$ python -q
>>> import numpy as np
>>> import numpy.linalg as la
>>> np.set_printoptions(precision=2, suppress=True, linewidth=120)
>>> m1 = np.loadtxt("mat.csv", delimiter=",")
>>> print(m1)
[[3. 1. 3. 1. 3. 1.]
 [1. 2. 1. 2. 1. 2.]
 [1. 2. 1. 2. 1. 2.]
 [3. 1. 3. 1. 3. 1.]
 [1. 2. 1. 2. 1. 2.]
 [1. 2. 1. 2. 1. 2.]]
>>> rng = np.random.default_rng(464228)
>>> idx = rng.permutation(6)
>>> idx
array([3, 1, 5, 4, 0, 2])
>>> other = m1[idx][:, idx]
>>> np.trace(other)
np.float64(10.0)
>>> np.allclose(other, m1)
False
>>> M = np.array([[-0.2, -1.5, 0.1, -0.8, -0.8, 0.0],
...     [-0.4, -2.1, 0.3, -2.0, -0.6, 0.2],
...     [-0.4, -0.7, -1.3, 1.6, -0.3, 1.1],
...     [0.7, -1.3, 0.9, -0.8, 1.6, -0.4]])
>>> M
array([[-0.2, -1.5,  0.1, -0.8, -0.8,  0. ],
       [-0.4, -2.1,  0.3, -2. , -0.6,  0.2],
       [-0.4, -0.7, -1.3,  1.6, -0.3,  1.1],
       [ 0.7, -1.3,  0.9, -0.8,  1.6, -0.4]])
>>> round(la.norm(M, 2), 2)
np.float64(3.82)
>>> np.round(la.norm(M[3] - M[1]), 2)
np.float64(2.97)
>>> la.norm(M, axis=1)
array([1.89, 3.01, 2.49, 2.52])
>>> other = M / la.norm(M, axis=1, keepdims=True)
>>> C2 = other @ other.T
>>> C2[1]
array([ 0.94,  1.  , -0.21,  0.43])
>>> la.cond(m1) > 100
np.True_
>>> [round(float(x), 2) for x in la.svd(m1, compute_uv=False)[:3]]
[10.12, 4.19, 0.0]
>>> other = np.array([[2, 0, 0], [0, 1, 1], [2, 2, 1], [0, 1, 2], [0, 1, 0], [1, 3, 2]])
>>> np.round(M @ other, 2) + 0
array([[-0.2, -2.9, -3. ],
       [ 0. , -3.5, -5.4],
       [-2.3,  1.3,  3.4],
       [ 2.8,  0.1, -2.8]])
>>> np.einsum("ij,ij->i", M, M)
array([3.58, 9.06, 6.2 , 6.35])
>>> def softmax(z):
...     e = np.exp(z - z.max(axis=-1, keepdims=True))
...     return e / e.sum(axis=-1, keepdims=True)
... 
>>> softmax(M[1] + 5)
array([0.17, 0.03, 0.33, 0.03, 0.14, 0.3 ])
>>> softmax(M).sum(axis=1)
array([1., 1., 1., 1.])
>>> softmax(M[1])
array([0.17, 0.03, 0.33, 0.03, 0.14, 0.3 ])
>>> S = M @ M.T / np.sqrt(6)
>>> print(softmax(S + np.triu(np.full(S.shape, -np.inf), 1)))
[[1.   0.   0.   0.  ]
 [0.18 0.82 0.   0.  ]
 [0.07 0.04 0.89 0.  ]
 [0.09 0.2  0.02 0.7 ]]
>>> softmax(S)[1] @ M
array([-0.29, -1.93,  0.29, -1.68, -0.47,  0.13])
>>> other = np.array([[-3, 2, 2, 0, 2, -2, 0, -2],
...     [0, 0, -3, 3, 0, -2, 3, 3],
...     [1, 2, -3, -1, 1, 0, 3, -2],
...     [0, 2, -2, -3, 1, 3, 2, -3],
...     [-3, 3, 0, -1, 1, -1, -2, 0]])
>>> E = other.T @ other
>>> E
array([[ 19, -13,  -9,   2,  -8,   9,   9,   4],
       [-13,  21,  -6, -11,  11,  -1,   4, -14],
       [ -9,  -6,  26,   0,  -1,  -4, -22,  -1],
       [  2, -11,   0,  20,  -5, -14,   2,  20],
       [ -8,  11,  -1,  -5,   7,  -2,   3,  -9],
       [  9,  -1,  -4, -14,  -2,  18,   2, -11],
       [  9,   4, -22,   2,   3,   2,  26,  -3],
       [  4, -14,  -1,  20,  -9, -11,  -3,  26]])
>>> r = la.matrix_rank(E)
>>> r
np.int64(5)
>>> ns = la.svd(E)[2][r:].T
>>> la.matrix_rank(E.T @ E), la.matrix_rank(E @ E.T)
(np.int64(5), np.int64(5))
>>> [int(la.matrix_rank(E[:i])) for i in range(1, len(E) + 1)]
[1, 2, 3, 4, 5, 5, 5, 5]
>>> [int(la.matrix_rank(E[:, :j + 1])) for j in range(8)]
[1, 2, 3, 4, 5, 5, 5, 5]
>>> ns @ ns.T
array([[ 0.21,  0.21,  0.17,  0.07,  0.22,  0.12,  0.02,  0.16],
       [ 0.21,  0.46,  0.29,  0.21, -0.15,  0.18,  0.1 ,  0.1 ],
       [ 0.17,  0.29,  0.28, -0.08, -0.06,  0.04,  0.17,  0.22],
       [ 0.07,  0.21, -0.08,  0.58, -0.01,  0.28, -0.22, -0.26],
       [ 0.22, -0.15, -0.06, -0.01,  0.82,  0.09, -0.18,  0.19],
       [ 0.12,  0.18,  0.04,  0.28,  0.09,  0.17, -0.09, -0.04],
       [ 0.02,  0.1 ,  0.17, -0.22, -0.18, -0.09,  0.19,  0.15],
       [ 0.16,  0.1 ,  0.22, -0.26,  0.19, -0.04,  0.15,  0.3 ]])
>>> print(ns.shape)
(8, 3)
>>> [int(la.matrix_rank(np.delete(E, i, axis=0))) for i in range(8)]
[5, 5, 5, 5, 5, 5, 5, 5]
>>> np.round(E @ ns, 2) + 0
array([[0., 0., 0.],
       [0., 0., 0.],
       [0., 0., 0.],
       [0., 0., 0.],
       [0., 0., 0.],
       [0., 0., 0.],
       [0., 0., 0.],
       [0., 0., 0.]])
>>> w, vecs = la.eigh(E)
>>> x = np.array([-1, 2, 1, -1, 3, -2, 1, 2])
>>> np.round(vecs * np.abs(w) @ vecs.T, 2) + 0
array([[ 19., -13.,  -9.,   2.,  -8.,   9.,   9.,   4.],
       [-13.,  21.,  -6., -11.,  11.,  -1.,   4., -14.],
       [ -9.,  -6.,  26.,   0.,  -1.,  -4., -22.,  -1.],
       [  2., -11.,   0.,  20.,  -5., -14.,   2.,  20.],
       [ -8.,  11.,  -1.,  -5.,   7.,  -2.,   3.,  -9.],
       [  9.,  -1.,  -4., -14.,  -2.,  18.,   2., -11.],
       [  9.,   4., -22.,   2.,   3.,   2.,  26.,  -3.],
       [  4., -14.,  -1.,  20.,  -9., -11.,  -3.,  26.]])
>>> x @ E @ x
np.int64(456)
>>> print(la.norm(E, axis=0))
[29.27 33.18 35.99 33.91 18.81 27.33 35.82 38.73]
>>> E[5] @ E[4]
np.int64(46)
>>> round(la.norm(E[5], 1), 2), round(la.norm(E[5], np.inf), 2)
(np.float64(61.0), np.float64(18.0))
>>> np.round(la.norm(E[5] - E[4]), 2)
np.float64(31.76)
>>> round(float(la.norm(E, "nuc")), 2)
163.0
>>> round(float(la.norm(E, 1)), 2), round(float(la.norm(E, np.inf)), 2)
(88.0, 88.0)
>>> other = np.array([[0, 6, 5],
...     [5, -3, 9],
...     [7, 7, 8],
...     [0, 8, -1],
...     [-9, 7, -6],
...     [6, 8, 2],
...     [-5, -3, -6],
...     [-5, -2, 9]])
>>> print(np.einsum("ik,kj->ij", E, other))
[[ -67   87  -48]
 [   8 -186 -131]
 [ 252  175  230]
 [-204   12   61]
 [   3  -86  -89]
 [ 138   63  -45]
 [-264 -131 -294]
 [-177   25  150]]
>>> np.vstack([E, other.T]).shape
(11, 8)
>>> print(np.einsum("ij,ij->i", E, E))
[ 857 1101 1295 1150  354  747 1283 1500]
>>> w, vecs = la.eigh(E)
>>> np.abs(vecs[:, -1]).round(6).argmax()
np.int64(7)
>>> print((w > 1e-8).sum(), (w < -1e-8).sum())
5 0
>>> mat = np.maximum(np.array([[-5, 2, 2],
...     [-2, -4, 1],
...     [-2, -2, -2],
...     [4, -4, -4],
...     [-2, 0, -3],
...     [4, 3, 4],
...     [-4, -3, 5],
...     [1, -2, 1],
...     [2, -2, 0],
...     [2, -4, -2],
...     [-3, 3, -3],
...     [0, 3, -3],
...     [5, 4, -3],
...     [-2, -4, 3],
...     [2, 0, -5],
...     [-5, 5, 1],
...     [-4, -1, 1],
...     [-5, -5, 1],
...     [0, 0, 3],
...     [1, 1, -1],
...     [5, -5, 1],
...     [-4, 5, 0],
...     [-1, -2, 0],
...     [4, 2, -2],
...     [1, 1, 4],
...     [0, 5, -3],
...     [0, -1, 2],
...     [3, -5, -4],
...     [3, 4, -2],
...     [-5, 1, -3]]) @ np.array([[-3, -4, -4, 4, -4], [1, -1, 3, 4, 1], [2, 4, -1, -5, 5]]) + np.array([-2, -3, 1, -3, 0]), 0)
>>> mat
array([[19, 23, 25,  0, 32],
       [ 2, 13,  0,  0,  9],
       [ 0,  0,  5,  0,  0],
       [ 0,  0,  0, 17,  0],
       [ 0,  0, 12,  4,  0],
       [ 0,  0,  0,  5,  7],
       [17, 36,  3,  0, 38],
       [ 0,  0,  0,  0,  0],
       [ 0,  0,  0,  0,  0],
       [ 0,  0,  0,  0,  0],
       [ 4,  0, 25, 12,  0],
       [ 0,  0, 13, 24,  0],
       [ 0,  0,  0, 48,  0],
       [ 6, 21,  0,  0, 19],
       [ 0,  0,  0, 30,  0],
       [20, 16, 35,  0, 30],
       [11, 18, 13,  0, 20],
       [10, 26,  5,  0, 20],
       [ 4,  9,  0,  0, 15],
       [ 0,  0,  1, 10,  0],
       [ 0,  0,  0,  0,  0],
       [15,  8, 32,  1, 21],
       [ 0,  3,  0,  0,  2],
       [ 0,  0,  0, 31,  0],
       [ 4,  8,  0,  0, 17],
       [ 0,  0, 19, 32,  0],
       [ 1,  6,  0,  0,  9],
       [ 0,  0,  0,  9,  0],
       [ 0,  0,  3, 35,  0],
       [ 8,  4, 27,  0,  6]])
>>> f = np.array([8, -4])
>>> np.correlate(mat[15], mat[16], "full")
array([ 400,  320,  960,  568, 1563,  806,  775,  540,  330])
>>> print(np.cross(mat[15, :3], mat[16, :3]))
[-422  125  184]
